% ipython --no-banner

In [1]: import numpy as np

In [2]: import numpy.linalg as la

In [3]: np.set_printoptions(suppress=True, linewidth=200)

In [4]: K = np.load("test7.npy")

In [5]: print(K)
[[ 1  0  0  0]
 [ 0 -1  0  0]
 [ 0  0  0  0]
 [ 0  0  0  2]]

In [6]: rng = np.random.default_rng(528)

In [7]: idx = rng.permutation(4)

In [8]: idx
Out[8]: array([2, 3, 1, 0])

In [9]: Y = K[idx][:, idx]

In [10]: np.allclose(Y, K)
Out[10]: False

In [11]: Y
Out[11]: 
array([[ 0,  0,  0,  0],
       [ 0,  2,  0,  0],
       [ 0,  0, -1,  0],
       [ 0,  0,  0,  1]])

In [12]: round(float(la.det(Y)), 2), np.round(la.det(K[idx]), 2)
Out[12]: (0.0, np.float64(0.0))

In [13]: [int(la.matrix_rank(la.matrix_power(K, p))) for p in range(1, 5)]
Out[13]: [3, 3, 3, 3]

In [14]: print(la.matrix_rank(K - K[0, 0] * np.eye(4)))
3

In [15]: G = K.T @ K

In [16]: np.allclose(G, G.T)
Out[16]: True

In [17]: np.round(la.eigvalsh(G)[::-1], 2)
Out[17]: array([4., 1., 1., 0.])

In [18]: G
Out[18]: 
array([[1, 0, 0, 0],
       [0, 1, 0, 0],
       [0, 0, 0, 0],
       [0, 0, 0, 4]])

In [19]: data = np.eye(9, dtype=int)[rng.permutation(9)] * np.array([8, 2, 2, 0, -7, -5, 5, 4, -6])

In [20]: print(data)
[[ 0  0  0  0  0 -5  0  0  0]
 [ 0  0  0  0  0  0  0  4  0]
 [ 0  0  0  0  0  0  0  0 -6]
 [ 0  0  0  0  0  0  0  0  0]
 [ 0  0  2  0  0  0  0  0  0]
 [ 8  0  0  0  0  0  0  0  0]
 [ 0  2  0  0  0  0  0  0  0]
 [ 0  0  0  0 -7  0  0  0  0]
 [ 0  0  0  0  0  0  5  0  0]]

In [21]: rank = la.matrix_rank(data)

In [22]: rank
Out[22]: np.int64(8)

In [23]: N = la.svd(data)[2][rank:].T

In [24]: print([int(la.matrix_rank(data[:i])) for i in range(1, len(data) + 1)])
[1, 2, 3, 3, 4, 5, 6, 7, 8]

In [25]: N @ N.T
Out[25]: 
array([[0., 0., 0., 0., 0., 0., 0., 0., 0.],
       [0., 0., 0., 0., 0., 0., 0., 0., 0.],
       [0., 0., 0., 0., 0., 0., 0., 0., 0.],
       [0., 0., 0., 1., 0., 0., 0., 0., 0.],
       [0., 0., 0., 0., 0., 0., 0., 0., 0.],
       [0., 0., 0., 0., 0., 0., 0., 0., 0.],
       [0., 0., 0., 0., 0., 0., 0., 0., 0.],
       [0., 0., 0., 0., 0., 0., 0., 0., 0.],
       [0., 0., 0., 0., 0., 0., 0., 0., 0.]])

In [26]: N.shape
Out[26]: (9, 1)

In [27]: mat = np.load("block7.npy")

In [28]: mat
Out[28]: 
array([[-3,  5,  9],
       [ 0,  9, -9],
       [ 0,  0,  9]])

In [29]: w, vecs = la.eigh(K)

In [30]: x0 = np.array([-2, -5, -2, 5])

In [31]: x0 @ K @ x0 / (x0 @ x0), w[0], w[-1]
Out[31]: (np.float64(0.5), np.float64(-1.0), np.float64(2.0))

In [32]: np.abs(K).sum(axis=1).max(), np.abs(w).max()
Out[32]: (np.int64(2), np.float64(2.0))

In [33]: print(vecs * np.maximum(w, 0) @ vecs.T)
[[1. 0. 0. 0.]
 [0. 0. 0. 0.]
 [0. 0. 0. 0.]
 [0. 0. 0. 2.]]

In [34]: la.matrix_rank(mat - mat[0, 0] * np.eye(3))
Out[34]: np.int64(2)

In [35]: np.round(np.sort(la.eigvals(mat)), 2)
Out[35]: array([-3.,  9.,  9.])

In [36]: print([int(la.matrix_rank(la.matrix_power(mat, p))) for p in range(1, 4)])
[3, 3, 3]

In [37]: la.matrix_power(mat - np.diag(np.diag(mat)), 3)
Out[37]: 
array([[0, 0, 0],
       [0, 0, 0],
       [0, 0, 0]])

In [38]: idx = rng.permutation(3)

In [39]: print(idx)
[2 0 1]

In [40]: Y = mat[idx][:, idx]

In [41]: Y
Out[41]: 
array([[ 9,  0,  0],
       [ 9, -3,  5],
       [-9,  0,  9]])

In [42]: np.round(np.sort(np.abs(la.eigvals(Y))), 2)
Out[42]: array([3., 9., 9.])

In [43]: print(np.allclose(Y, mat))
False

In [44]: np.diag(Y)
Out[44]: array([ 9, -3,  9])

In [45]: A = 3 * np.eye(6) + np.ones((6, 6))

In [46]: print(A)
[[4. 1. 1. 1. 1. 1.]
 [1. 4. 1. 1. 1. 1.]
 [1. 1. 4. 1. 1. 1.]
 [1. 1. 1. 4. 1. 1.]
 [1. 1. 1. 1. 4. 1.]
 [1. 1. 1. 1. 1. 4.]]

In [47]: idx = rng.permutation(6)

In [48]: idx
Out[48]: array([0, 5, 3, 4, 1, 2])

In [49]: Y = A[idx][:, idx]

In [50]: Y
Out[50]: 
array([[4., 1., 1., 1., 1., 1.],
       [1., 4., 1., 1., 1., 1.],
       [1., 1., 4., 1., 1., 1.],
       [1., 1., 1., 4., 1., 1.],
       [1., 1., 1., 1., 4., 1.],
       [1., 1., 1., 1., 1., 4.]])

In [51]: np.allclose(Y, A)
Out[51]: True

In [52]: print(np.round(la.det(Y), 2), round(float(la.det(A[idx])), 2))
2187.0 2187.0

In [53]: np.diag(Y)
Out[53]: array([4., 4., 4., 4., 4., 4.])

In [54]: x0 = np.ones(6)

In [55]: for _ in range(7):
    ...:     x0 = A @ x0
    ...:     x0 /= la.norm(x0)
    ...:     print(round(x0 @ A @ x0, 2))
    ...: 
9.0
9.0
9.0
9.0
9.0
9.0
9.0

In [56]: print(np.round(la.eigvalsh(A)[-1], 2))
9.0

In [57]: w, vecs = la.eigh(A)

In [58]: x0 = np.array([1, 3, -3, -1, 2, -2])

In [59]: x0 @ A @ x0
Out[59]: np.float64(84.0)

In [60]: np.round(vecs * np.abs(w) @ vecs.T, 2)
Out[60]: 
array([[4., 1., 1., 1., 1., 1.],
       [1., 4., 1., 1., 1., 1.],
       [1., 1., 4., 1., 1., 1.],
       [1., 1., 1., 4., 1., 1.],
       [1., 1., 1., 1., 4., 1.],
       [1., 1., 1., 1., 1., 4.]])

In [61]: np.round(vecs * np.maximum(w, 0) @ vecs.T, 2)
Out[61]: 
array([[4., 1., 1., 1., 1., 1.],
       [1., 4., 1., 1., 1., 1.],
       [1., 1., 4., 1., 1., 1.],
       [1., 1., 1., 4., 1., 1.],
       [1., 1., 1., 1., 4., 1.],
       [1., 1., 1., 1., 1., 4.]])

In [62]: np.round(vecs * np.sqrt(w) @ vecs.T, 2)
Out[62]: 
array([[1.94, 0.21, 0.21, 0.21, 0.21, 0.21],
       [0.21, 1.94, 0.21, 0.21, 0.21, 0.21],
       [0.21, 0.21, 1.94, 0.21, 0.21, 0.21],
       [0.21, 0.21, 0.21, 1.94, 0.21, 0.21],
       [0.21, 0.21, 0.21, 0.21, 1.94, 0.21],
       [0.21, 0.21, 0.21, 0.21, 0.21, 1.94]])

In [63]: print(np.abs(A).sum(axis=1).max(), round(np.abs(w).max(), 2))
9.0 9.0

In [64]: feats = np.loadtxt("x.csv", delimiter=",")

In [65]: feats
Out[65]: 
array([[1.02, 1.  , 1.  , 1.  , 1.  , 1.  , 2.  , 1.  , 0.  ],
       [2.  , 3.02, 1.  , 2.  , 1.  , 3.  , 3.  , 3.  , 1.  ],
       [2.  , 0.  , 3.02, 1.  , 3.  , 3.  , 1.  , 2.  , 1.  ],
       [2.  , 2.  , 1.  , 1.02, 3.  , 3.  , 2.  , 0.  , 3.  ],
       [0.  , 2.  , 0.  , 3.  , 1.02, 0.  , 2.  , 2.  , 3.  ],
       [3.  , 3.  , 0.  , 1.  , 3.  , 1.02, 1.  , 2.  , 1.  ],
       [0.  , 0.  , 1.  , 1.  , 0.  , 1.  , 1.02, 0.  , 2.  ],
       [0.  , 2.  , 0.  , 2.  , 3.  , 0.  , 0.  , 0.02, 3.  ],
       [1.  , 1.  , 1.  , 1.  , 1.  , 1.  , 2.  , 1.  , 0.02]])

In [66]: round(la.det(feats), 2)
Out[66]: np.float64(9.06)

In [67]: np.round(np.sort(np.abs(la.eigvals(feats))), 2)
Out[67]: array([ 0.02,  1.27,  1.27,  1.82,  1.82,  1.82,  1.82,  2.02, 12.6 ])

In [68]: np.allclose(feats @ feats.T, feats.T @ feats)
Out[68]: False

In [69]: np.round(np.abs(la.eigvals(feats)).max(), 2)
Out[69]: np.float64(12.6)

In [70]: np.round(feats.mean(axis=0), 2)
Out[70]: array([1.22, 1.56, 0.89, 1.45, 1.78, 1.45, 1.56, 1.22, 1.56])

In [71]: print(round(float(la.norm(feats)), 2))
15.76

In [72]: np.round(feats - feats[0], 2)
Out[72]: 
array([[ 0.  ,  0.  ,  0.  ,  0.  ,  0.  ,  0.  ,  0.  ,  0.  ,  0.  ],
       [ 0.98,  2.02,  0.  ,  1.  ,  0.  ,  2.  ,  1.  ,  2.  ,  1.  ],
       [ 0.98, -1.  ,  2.02,  0.  ,  2.  ,  2.  , -1.  ,  1.  ,  1.  ],
       [ 0.98,  1.  ,  0.  ,  0.02,  2.  ,  2.  ,  0.  , -1.  ,  3.  ],
       [-1.02,  1.  , -1.  ,  2.  ,  0.02, -1.  ,  0.  ,  1.  ,  3.  ],
       [ 1.98,  2.  , -1.  ,  0.  ,  2.  ,  0.02, -1.  ,  1.  ,  1.  ],
       [-1.02, -1.  ,  0.  ,  0.  , -1.  ,  0.  , -0.98, -1.  ,  2.  ],
       [-1.02,  1.  , -1.  ,  1.  ,  2.  , -1.  , -2.  , -0.98,  3.  ],
       [-0.02,  0.  ,  0.  ,  0.  ,  0.  ,  0.  ,  0.  ,  0.  ,  0.02]])
